$ ipython --no-banner

In [1]: import numpy as np

In [2]: from numpy import linalg as LA

In [3]: np.set_printoptions(precision=3, suppress=True, linewidth=100)

In [4]: rnd = lambda a: np.round(a, 3) + 0

In [5]: F = np.load("a.npy")

In [6]: F
Out[6]: 
array([[0, 0, 1, 0, 1],
       [0, 0, 0, 1, 1],
       [1, 0, 0, 1, 0],
       [0, 1, 1, 0, 0],
       [1, 1, 0, 0, 0]])

In [7]: rng = np.random.default_rng(226452)

In [8]: M2 = F + rng.integers(-2, 3, (5, 3)) @ rng.integers(-2, 3, (3, 5))

In [9]: M2
Out[9]: 
array([[ 2,  0, -5, -3,  3],
       [ 0, -4,  0,  3, -3],
       [ 1,  3, -1, -1,  3],
       [-4,  1,  1,  0, -4],
       [ 1, -3,  4,  4, -4]])

In [10]: rnd(LA.svd(M2 - F, compute_uv=False))
Out[10]: array([12.185,  5.828,  5.056,  0.   ,  0.   ])

In [11]: LA.matrix_rank(M2 - F, tol=1e-8)
Out[11]: np.int64(3)

In [12]: vec = np.array([-3, -4, -3, -5, 2])

In [13]: np.einsum("ij,j->i", F, vec)
Out[13]: array([-1, -3, -8, -7, -7])

In [14]: F @ vec
Out[14]: array([-1, -3, -8, -7, -7])

In [15]: np.sign((F @ vec).round(6))
Out[15]: array([-1, -1, -1, -1, -1])

In [16]: F @ (2 * vec)
Out[16]: array([ -2,  -6, -16, -14, -14])

In [17]: np.argwhere(np.triu(F))
Out[17]: 
array([[0, 2],
       [0, 4],
       [1, 3],
       [1, 4],
       [2, 3]])

In [18]: np.trace(F @ F @ F) // 6
Out[18]: np.int64(0)

In [19]: F.sum(axis=0)
Out[19]: array([2, 2, 2, 2, 2])

In [20]: Lm = np.diag(F.sum(axis=1)) - F

In [21]: Lm
Out[21]: 
array([[ 2,  0, -1,  0, -1],
       [ 0,  2,  0, -1, -1],
       [-1,  0,  2, -1,  0],
       [ 0, -1, -1,  2,  0],
       [-1, -1,  0,  0,  2]])

In [22]: Lm @ np.ones(5)
Out[22]: array([0., 0., 0., 0., 0.])

In [23]: LA.matrix_rank(Lm)
Out[23]: np.int64(4)

In [24]: rnd(LA.det(F.T))
Out[24]: np.float64(2.0)

In [25]: rnd(LA.det(2 * F)), rnd(LA.det(F))
Out[25]: (np.float64(64.0), np.float64(2.0))

In [26]: proj = np.triu(np.array([[2, 0, 0, 2, 0],
    ...:     [1, 2, 2, 0, 2],
    ...:     [2, 2, 2, 1, 0],
    ...:     [0, 2, 1, 2, 0],
    ...:     [1, 2, 2, 1, 2]]), 1) + np.eye(5)

In [27]: M2 = proj @ F @ LA.inv(proj)

In [28]: proj @ F - F @ proj
Out[28]: 
array([[ 0.,  2.,  2., -1.,  0.],
       [ 4.,  2.,  0.,  2.,  0.],
       [ 0.,  1.,  1., -2.,  0.],
       [ 0.,  0., -2., -1., -2.],
       [ 0.,  0., -2., -2., -2.]])

In [29]: rnd(np.poly(M2))
Out[29]: array([ 1.,  0., -5.,  0.,  5., -2.])

In [30]: np.trace(M2), np.trace(F)
Out[30]: (np.float64(0.0), np.int64(0))

In [31]: M2
Out[31]: 
array([[ 0.,  2., -1.,  1., -3.],
       [ 4.,  2., -4., -1., -3.],
       [ 1.,  1., -1.,  0., -2.],
       [ 0.,  1., -1.,  1., -2.],
       [ 1.,  1., -2.,  0., -2.]])

In [32]: X = np.load("w.npy")

In [33]: X
Out[33]: 
array([[0, 1, 0, 1, 0],
       [1, 0, 1, 0, 1],
       [0, 1, 0, 0, 0],
       [1, 0, 0, 0, 1],
       [0, 1, 0, 1, 0]])

In [34]: M2 = X + rng.integers(-2, 3, (5, 4)) @ rng.integers(-2, 3, (4, 5))

In [35]: M2
Out[35]: 
array([[-5,  5, -1, -2, -4],
       [ 8, -1,  4, -2,  2],
       [-2,  1, -2,  2,  0],
       [-5,  2, -1, -2, -1],
       [-1, -8,  5,  3,  9]])

In [36]: rnd(LA.svd(M2 - X, compute_uv=False))
Out[36]: array([16.153,  9.964,  4.865,  0.352,  0.   ])

In [37]: np.abs(M2 - X).sum(axis=1)
Out[37]: array([17, 14,  6, 13, 26])

In [38]: M2 - X
Out[38]: 
array([[-5,  4, -1, -3, -4],
       [ 7, -1,  3, -2,  1],
       [-2,  0, -2,  2,  0],
       [-6,  2, -1, -2, -2],
       [-1, -9,  5,  2,  9]])
